In [1]: import numpy as np

In [2]: np.set_printoptions(precision=3, suppress=True, linewidth=100)

In [3]: rd = lambda a: np.round(a, 3) + 0

In [4]: J = np.load("case0.npy")

In [5]: J
Out[5]: 
array([[ 2,  3,  0,  1,  3,  1,  0,  2,  3,  3],
       [ 0,  3,  3,  2,  0,  3,  3,  1,  3,  1],
       [ 2,  0,  3,  2,  1,  0,  0,  2,  3,  2],
       [ 1,  1,  0,  3,  3,  3,  1,  2,  3,  0],
       [ 0,  1,  3,  3,  3,  1,  3,  1,  3,  3],
       [ 0,  1,  3,  0,  1,  3,  1,  3,  0,  3],
       [ 0,  1,  0,  2,  1,  1,  0,  0,  2,  1],
       [ 2, -6, -9, -5,  3, -8, -9, -1, -6,  0]])

In [6]: # null space of dimension 3

In [7]: rd(np.trace(np.linalg.pinv(J) @ J))
Out[7]: np.float64(7.0)

In [8]: np.abs(np.diag(np.linalg.qr(J)[1])) > 1e-9
Out[8]: array([ True,  True,  True,  True,  True,  True,  True, False])

In [9]: np.unique(J.round(6), axis=0).shape
Out[9]: (8, 10)

In [10]: out = J[0, 0] * J[1:] - np.outer(J[1:, 0], J[0])

In [11]: out
Out[11]: 
array([[  0,   6,   6,   4,   0,   6,   6,   2,   6,   2],
       [  0,  -6,   6,   2,  -4,  -2,   0,   0,   0,  -2],
       [  0,  -1,   0,   5,   3,   5,   2,   2,   3,  -3],
       [  0,   2,   6,   6,   6,   2,   6,   2,   6,   6],
       [  0,   2,   6,   0,   2,   6,   2,   6,   0,   6],
       [  0,   2,   0,   4,   2,   2,   0,   0,   4,   2],
       [  0, -18, -18, -12,   0, -18, -18,  -6, -18,  -6]])

In [12]: J[:, 0] / J[0, 0]
Out[12]: array([1. , 0. , 1. , 0.5, 0. , 0. , 0. , 1. ])

In [13]: np.linalg.matrix_rank(out), np.linalg.matrix_rank(J)
Out[13]: (np.int64(6), np.int64(7))

In [14]: np.flatnonzero(~out.round(6).any(axis=1))
Out[14]: array([], dtype=int64)

In [15]: J.mean(axis=0)
Out[15]: array([ 0.875,  0.5  ,  0.375,  1.   ,  1.875,  0.5  , -0.125,  1.25 ,  1.375,  1.625])

In [16]: J - J[0]
Out[16]: 
array([[ 0,  0,  0,  0,  0,  0,  0,  0,  0,  0],
       [-2,  0,  3,  1, -3,  2,  3, -1,  0, -2],
       [ 0, -3,  3,  1, -2, -1,  0,  0,  0, -1],
       [-1, -2,  0,  2,  0,  2,  1,  0,  0, -3],
       [-2, -2,  3,  2,  0,  0,  3, -1,  0,  0],
       [-2, -2,  3, -1, -2,  2,  1,  1, -3,  0],
       [-2, -2,  0,  1, -2,  0,  0, -2, -1, -2],
       [ 0, -9, -9, -6,  0, -9, -9, -3, -9, -3]])

In [17]: np.linalg.matrix_rank(J)
Out[17]: np.int64(7)

In [18]: J.shape
Out[18]: (8, 10)

In [19]: np.abs(J).max()
Out[19]: np.int64(9)

In [20]: rd(np.linalg.svd(J, compute_uv=False))
Out[20]: array([21.738,  9.574,  4.786,  3.831,  2.958,  2.788,  1.299,  0.   ])

In [21]: np.diff(J, axis=0)
Out[21]: 
array([[-2,  0,  3,  1, -3,  2,  3, -1,  0, -2],
       [ 2, -3,  0,  0,  1, -3, -3,  1,  0,  1],
       [-1,  1, -3,  1,  2,  3,  1,  0,  0, -2],
       [-1,  0,  3,  0,  0, -2,  2, -1,  0,  3],
       [ 0,  0,  0, -3, -2,  2, -2,  2, -3,  0],
       [ 0,  0, -3,  2,  0, -2, -1, -3,  2, -2],
       [ 2, -7, -9, -7,  2, -9, -9, -1, -8, -1]])

In [22]: J.sum(axis=1)
Out[22]: array([ 18,  19,  15,  17,  21,  15,   8, -39])

In [23]: w1 = np.array([[-2, 0, -2, -2, 0],
    ...:     [2, 3, 3, 3, -1],
    ...:     [-3, -2, -3, -3, 1],
    ...:     [-1, 0, 0, -3, -3],
    ...:     [2, -3, -2, 0, -2],
    ...:     [-1, 2, -1, 1, -1],
    ...:     [-3, 3, -1, 1, 2],
    ...:     [-1, -1, 3, 2, 3],
    ...:     [2, 1, -2, 3, 3],
    ...:     [1, 1, 2, 3, 3]])

In [24]: b = np.array([2, -3, -2, 3, -2])

In [25]: hid = np.maximum(J @ w1 + b, 0)

In [26]: (hid > 0).mean(axis=0)
Out[26]: array([0.5  , 0.625, 0.375, 0.875, 0.625])

In [27]: np.linalg.matrix_rank(hid)
Out[27]: np.int64(5)

In [28]: C = np.array([[2, 1, 3], [2, 1, 2], [0, 1, 0], [1, 2, 3], [0, 0, 0]])

In [29]: (hid @ C).round(6).argmax(axis=1)
Out[29]: array([2, 2, 2, 2, 2, 2, 2, 2])

In [30]: [round(float(x), 3) for x in np.linalg.svd(J, compute_uv=False)[:3]]
Out[30]: [21.738, 9.574, 4.786]

In [31]: np.linalg.cond(J) > 100
Out[31]: np.True_

In [32]: W0 = np.loadtxt("x.csv", delimiter=",")

In [33]: W0
Out[33]: 
array([[ -5.331,  -3.676, -19.697,   3.085,  13.52 ,   2.736,   3.103,   4.631,   1.081,  10.715,
         -3.458,   3.541],
       [ -3.79 ,  -2.506, -13.922,  -4.197,   7.165,  -0.978,  -0.013,  -0.61 ,   3.307,   6.827,
         -4.501,  12.721],
       [ -2.23 ,   8.599,  16.089,  -5.678,  -8.399,  -1.631,   1.246,  -4.509,  -0.798,  -6.611,
          8.984, -11.7  ],
       [ -7.493, -10.017,   8.407,  -4.298,  12.286,   4.099,   1.31 ,   0.618,   1.182,  -6.922,
          5.591, -22.689],
       [  0.023,  14.858, -11.99 ,   1.708,  -7.212,  -3.001,   3.101,  -0.489,  -0.905,  10.984,
         -0.076,  14.585],
       [  6.4  ,  -9.498,   5.988,  -4.098,  -3.594,  -2.64 ,  -6.931,  -3.283,   2.509,  -7.42 ,
         -7.105,  12.395],
       [  4.987,   6.094,   5.831,   0.602, -10.787,  -2.586,  -1.504,  -2.096,  -1.177,  -1.988,
          0.011,   5.9  ],
       [-15.58 ,   4.104, -17.079, -19.603,  11.363,  -3.994,   2.79 ,  -7.206,   8.098,  10.191,
          1.107,  15.084],
       [  5.329,  -3.502,  22.78 ,  -8.293, -11.119,  -3.503,  -6.159,  -6.897,   1.405, -15.11 ,
          0.994,  -0.583],
       [  9.581,  -5.992,  12.696,  -0.429,  -9.615,  -2.43 ,  -6.695,  -2.659,   0.154, -10.009,
         -4.847,   7.41 ],
       [  0.808,   7.05 , -16.271,  10.387,   1.195,   1.618,   4.125,   5.674,  -2.915,  11.99 ,
         -1.882,   5.226],
       [  0.516, -16.468,   5.537,  -0.75 ,   9.309,   2.893,  -3.485,   1.428,   1.479,  -7.962,
         -3.103,  -8.21 ],
       [-10.595,  -1.413, -14.112,  -4.102,  14.431,   1.993,   4.297,   1.307,   2.605,   8.22 ,
          1.55 ,  -2.872],
       [-14.279,  17.106,   4.797,  -8.718,   0.889,   0.142,   8.793,  -3.494,  -0.165,   3.286,
         16.182, -20.384],
       [ -0.001,  -0.809,  -9.735,  -4.896,   0.606,  -2.974,  -2.079,  -2.494,   3.208,   4.381,
         -5.815,  18.529],
       [ 18.718,  -1.18 ,  10.064,  23.776, -14.099,   3.275,  -2.802,   8.693,  -8.993,  -5.506,
         -4.393,  -5.988],
       [  5.409,  -4.285,   0.283,  14.306,   1.774,   4.804,   0.975,   7.567,  -4.789,  -0.423,
         -1.026, -11.799],
       [-11.484,  -0.497, -10.703, -12.632,  11.103,  -1.339,   2.09 ,  -3.8  ,   5.427,   5.668,
          1.182,   5.106],
       [ 10.677, -11.98 ,  -4.079,   3.776,  -2.126,  -1.513,  -7.422,   0.932,   1.206,  -2.296,
        -13.05 ,  20.369],
       [ -3.905,  10.077,  -5.385,  -8.817,  -4.484,  -4.457,   1.011,  -5.309,   2.72 ,   5.314,
          1.12 ,  13.672],
       [  1.892, -13.823,  11.187,  -6.406,   2.663,  -0.299,  -5.689,  -2.97 ,   2.904, -11.116,
         -3.072,  -1.388],
       [ -8.439,   0.596, -15.811,   4.069,  13.818,   4.229,   6.216,   5.38 ,  -0.528,  10.4  ,
          2.326,  -8.465],
       [ -4.798,  -6.519,   2.179, -11.403,   5.421,  -1.608,  -2.312,  -4.639,   4.616,  -3.777,
         -0.619,   2.904],
       [  9.882,   1.31 ,  -0.999,  12.795,  -7.497,   0.901,  -1.174,   4.694,  -4.29 ,   1.118,
         -4.33 ,   4.1  ],
       [  7.392,  -9.789,  16.305,   3.888,  -3.613,   1.579,  -4.459,   0.87 ,  -1.781, -12.164,
         -1.23 ,  -9.712],
       [ -4.388,   1.404,   2.224,   1.297,   4.214,   2.587,   3.436,   1.807,  -1.308,   0.003,
          5.495, -14.493],
       [-18.093,   1.511,   0.979, -27.139,   9.898,  -4.101,   1.616, -11.285,   9.045,  -0.92 ,
          7.392,   0.41 ],
       [  4.658,  -3.088, -10.889,  19.174,   5.688,   6.109,   3.082,  10.995,  -5.608,   6.686,
         -3.004,  -8.505],
       [  7.295, -17.594,   5.688,  -0.775,   2.112,  -0.115,  -7.804,  -0.513,   2.222,  -9.302,
         -9.174,   7.402],
       [ -1.003, -11.32 , -13.052,   6.921,  13.778,   4.402,   0.586,   6.416,  -0.041,   4.774,
         -5.403,  -1.794],
       [ 17.291,  -9.27 ,   5.631,  11.792, -10.509,  -0.504,  -7.796,   3.094,  -2.916,  -6.717,
        -11.329,  12.884],
       [  0.016,  18.3  ,   5.511,  -1.031, -13.808,  -3.198,   3.198,  -3.226,  -2.31 ,   2.208,
          7.074,   0.296],
       [  2.102,  11.241, -10.737,   6.263,  -5.669,  -1.099,   2.801,   2.14 ,  -2.288,   9.502,
         -0.924,   9.673],
       [  2.074, -10.111,  14.092,   4.279,   3.298,   4.094,  -1.339,   2.81 ,  -2.129, -10.289,
          2.47 , -20.408],
       [ -8.819,  13.112,   3.287,  -8.504,  -2.401,  -1.776,   4.795,  -4.437,   0.814,   2.201,
          9.815,  -7.203],
       [ 13.882, -14.906,  15.434,   7.223,  -6.305,   0.896,  -8.181,   1.693,  -1.898, -13.731,
         -7.483,  -0.11 ],
       [ -6.285,  -8.236,   2.229,   4.576,  14.074,   6.723,   3.894,   5.597,  -1.688,  -2.114,
          5.464, -26.792],
       [ -9.392,   1.72 , -16.391,   0.981,  13.208,   3.022,   5.924,   3.72 ,   0.594,  10.772,
          2.208,  -4.912],
       [-14.809,  -1.704,  -7.809,  -9.822,  16.173,   2.008,   4.936,  -1.074,   3.769,   4.574,
          5.821, -10.667]])

In [34]: idx = W0[:, 0] > np.median(W0[:, 0])

In [35]: u = W0[idx].mean(axis=0) - W0[~idx].mean(axis=0)

In [36]: idx.astype(int)
Out[36]: 
array([0, 0, 0, 0, 1, 1, 1, 0, 1, 1, 1, 1, 0, 0, 0, 1, 1, 0, 1, 0, 1, 0, 0, 1, 1, 0, 0, 1, 1, 0, 1,
       0, 1, 1, 0, 1, 0, 0, 0])

In [37]: T = np.stack([W0, 5 * W0, W0[::-1]])

In [38]: rd(np.einsum("bij,cij->bc", T, T))
Out[38]: 
array([[ 29994.98 , 149974.899,   5493.777],
       [149974.899, 749874.494,  27468.884],
       [  5493.777,  27468.884,  29994.98 ]])

In [39]: T.shape
Out[39]: (3, 39, 12)

In [40]: rd(np.linalg.norm(T, axis=(1, 2)))
Out[40]: array([173.191, 865.953, 173.191])

In [41]: Uu, sv, Vh = np.linalg.svd(W0)

In [42]: np.argmax(sv[:-1] / (sv[1:] + 1e-6)) + 1
Out[42]: np.int64(4)

In [43]: out = Uu[:, :4] @ np.diag(sv[:4]) @ Vh[:4]

In [44]: np.linalg.matrix_rank(W0, rtol=0.05)
Out[44]: np.int64(4)

In [45]: rd(np.abs(W0 - out).max())
Out[45]: np.float64(0.057)

In [46]: rd(np.linalg.norm(W0 - out) / np.linalg.norm(W0))
Out[46]: np.float64(0.002)

In [47]: rd(np.linalg.norm(W0 - out, 2)), rd(sv[4])
Out[47]: (np.float64(0.162), np.float64(0.162))

In [48]: np.linalg.matrix_rank(out)
Out[48]: np.int64(4)

In [49]: C = W0[[33, 22]].astype(float)

In [50]: for _ in range(5):
    ...:     idx = np.linalg.norm(W0[:, None] - C, axis=-1).argmin(axis=1)
    ...:     C = np.array([W0[idx == j].mean(axis=0) for j in range(2)])
    ...: 

In [51]: idx
Out[51]: 
array([1, 1, 0, 0, 1, 0, 0, 1, 0, 0, 1, 0, 1, 1, 1, 0, 0, 1, 0, 1, 0, 1, 1, 0, 0, 0, 1, 0, 0, 1, 0,
       1, 1, 0, 1, 0, 0, 1, 1])

In [52]: np.abs(C[1] - C[0]).argmax()
Out[52]: np.int64(2)

In [53]: arr = np.load("w.npy")

In [54]: arr
Out[54]: 
array([[ 7.363,  2.44 ,  7.442, -2.451,  7.427, -7.385,  7.394,  4.938,  2.485, -4.941],
       [-2.274, -0.771, -2.244,  0.762, -2.264,  2.271, -2.229, -1.525, -0.754,  1.513],
       [ 2.137,  0.671,  2.138, -0.684,  2.09 , -2.118,  2.124,  1.453,  0.686, -1.406],
       [ 1.855,  0.604,  1.862, -0.585,  1.798, -1.851,  1.803,  1.222,  0.626, -1.206],
       [ 1.144,  0.375,  1.122, -0.382,  1.169, -1.17 ,  1.17 ,  0.774,  0.375, -0.772],
       [-1.236, -0.389, -1.217,  0.385, -1.237,  1.226, -1.232, -0.833, -0.432,  0.816],
       [ 1.701,  0.569,  1.722, -0.57 ,  1.713, -1.697,  1.701,  1.117,  0.587, -1.137],
       [ 2.209,  0.76 ,  2.252, -0.774,  2.197, -2.247,  2.234,  1.449,  0.71 , -1.471],
       [-3.012, -1.004, -3.028,  1.011, -3.012,  2.988, -3.047, -1.975, -1.012,  1.967],
       [-1.674, -0.617, -1.708,  0.576, -1.698,  1.706, -1.772, -1.129, -0.561,  1.119],
       [ 0.974,  0.343,  0.944, -0.329,  0.965, -0.94 ,  0.929,  0.646,  0.343, -0.623],
       [ 1.943,  0.634,  1.918, -0.615,  1.913, -1.943,  1.895,  1.29 ,  0.666, -1.288],
       [ 3.171,  1.05 ,  3.124, -1.103,  3.11 , -3.123,  3.121,  2.104,  1.041, -2.08 ],
       [ 1.948,  0.652,  1.99 , -0.695,  1.963, -1.961,  1.959,  1.316,  0.635, -1.308],
       [-3.543, -1.217, -3.541,  1.203, -3.514,  3.555, -3.594, -2.405, -1.231,  2.353],
       [ 2.736,  0.954,  2.721, -0.939,  2.759, -2.751,  2.772,  1.841,  0.897, -1.844],
       [ 1.202,  0.461,  1.22 , -0.403,  1.23 , -1.224,  1.236,  0.771,  0.418, -0.819],
       [ 4.146,  1.374,  4.132, -1.398,  4.105, -4.145,  4.174,  2.707,  1.402, -2.754],
       [ 0.604,  0.192,  0.605, -0.229,  0.627, -0.625,  0.603,  0.413,  0.205, -0.396],
       [ 5.046,  1.671,  5.099, -1.703,  5.096, -5.094,  5.043,  3.361,  1.681, -3.374],
       [ 1.605,  0.554,  1.626, -0.525,  1.623, -1.608,  1.57 ,  1.069,  0.522, -1.093],
       [-8.05 , -2.696, -8.061,  2.715, -8.069,  8.064, -8.052, -5.372, -2.715,  5.365],
       [ 3.697,  1.248,  3.679, -1.199,  3.701, -3.674,  3.675,  2.44 ,  1.221, -2.419],
       [-1.277, -0.417, -1.275,  0.406, -1.24 ,  1.252, -1.247, -0.804, -0.411,  0.828],
       [ 2.174,  0.749,  2.217, -0.716,  2.211, -2.191,  2.268,  1.446,  0.754, -1.468],
       [ 1.168,  0.393,  1.168, -0.393,  1.204, -1.144,  1.16 ,  0.793,  0.392, -0.771],
       [-2.416, -0.807, -2.432,  0.794, -2.389,  2.451, -2.41 , -1.614, -0.771,  1.589],
       [-1.232, -0.452, -1.213,  0.441, -1.223,  1.255, -1.226, -0.805, -0.41 ,  0.82 ],
       [ 3.364,  1.111,  3.39 , -1.123,  3.347, -3.365,  3.366,  2.249,  1.085, -2.246],
       [ 4.412,  1.454,  4.427, -1.447,  4.427, -4.387,  4.378,  2.935,  1.482, -2.946],
       [ 1.053,  0.363,  1.074, -0.365,  1.04 , -1.044,  1.048,  0.713,  0.349, -0.703],
       [ 0.287,  0.08 ,  0.29 , -0.092,  0.302, -0.292,  0.288,  0.195,  0.091, -0.174],
       [ 1.29 ,  0.444,  1.291, -0.451,  1.28 , -1.312,  1.305,  0.859,  0.41 , -0.873],
       [-2.201, -0.731, -2.232,  0.737, -2.219,  2.242, -2.265, -1.502, -0.75 ,  1.459]])

In [55]: C2 = np.cov(arr, rowvar=False)

In [56]: C2.shape
Out[56]: (10, 10)

In [57]: rd(np.corrcoef(arr[:, 7], arr[:, 8])[0, 1])
Out[57]: np.float64(1.0)

In [58]: np.argsort(-arr.std(axis=0).round(6), kind="stable")
Out[58]: array([2, 6, 5, 4, 0, 7, 9, 8, 3, 1])

In [59]: rd(np.linalg.eigvalsh(C2)[::-1])
Out[59]: array([53.067,  0.001,  0.001,  0.001,  0.   ,  0.   ,  0.   ,  0.   ,  0.   ,  0.   ])

In [60]: rd(np.corrcoef(arr.T))
Out[60]: 
array([[ 1.   ,  1.   ,  1.   , -1.   ,  1.   , -1.   ,  1.   ,  1.   ,  1.   , -1.   ],
       [ 1.   ,  1.   ,  1.   , -1.   ,  1.   , -1.   ,  1.   ,  1.   ,  1.   , -1.   ],
       [ 1.   ,  1.   ,  1.   , -1.   ,  1.   , -1.   ,  1.   ,  1.   ,  1.   , -1.   ],
       [-1.   , -1.   , -1.   ,  1.   , -1.   ,  1.   , -1.   , -1.   , -0.999,  1.   ],
       [ 1.   ,  1.   ,  1.   , -1.   ,  1.   , -1.   ,  1.   ,  1.   ,  1.   , -1.   ],
       [-1.   , -1.   , -1.   ,  1.   , -1.   ,  1.   , -1.   , -1.   , -1.   ,  1.   ],
       [ 1.   ,  1.   ,  1.   , -1.   ,  1.   , -1.   ,  1.   ,  1.   ,  1.   , -1.   ],
       [ 1.   ,  1.   ,  1.   , -1.   ,  1.   , -1.   ,  1.   ,  1.   ,  1.   , -1.   ],
       [ 1.   ,  1.   ,  1.   , -0.999,  1.   , -1.   ,  1.   ,  1.   ,  1.   , -1.   ],
       [-1.   , -1.   , -1.   ,  1.   , -1.   ,  1.   , -1.   , -1.   , -1.   ,  1.   ]])
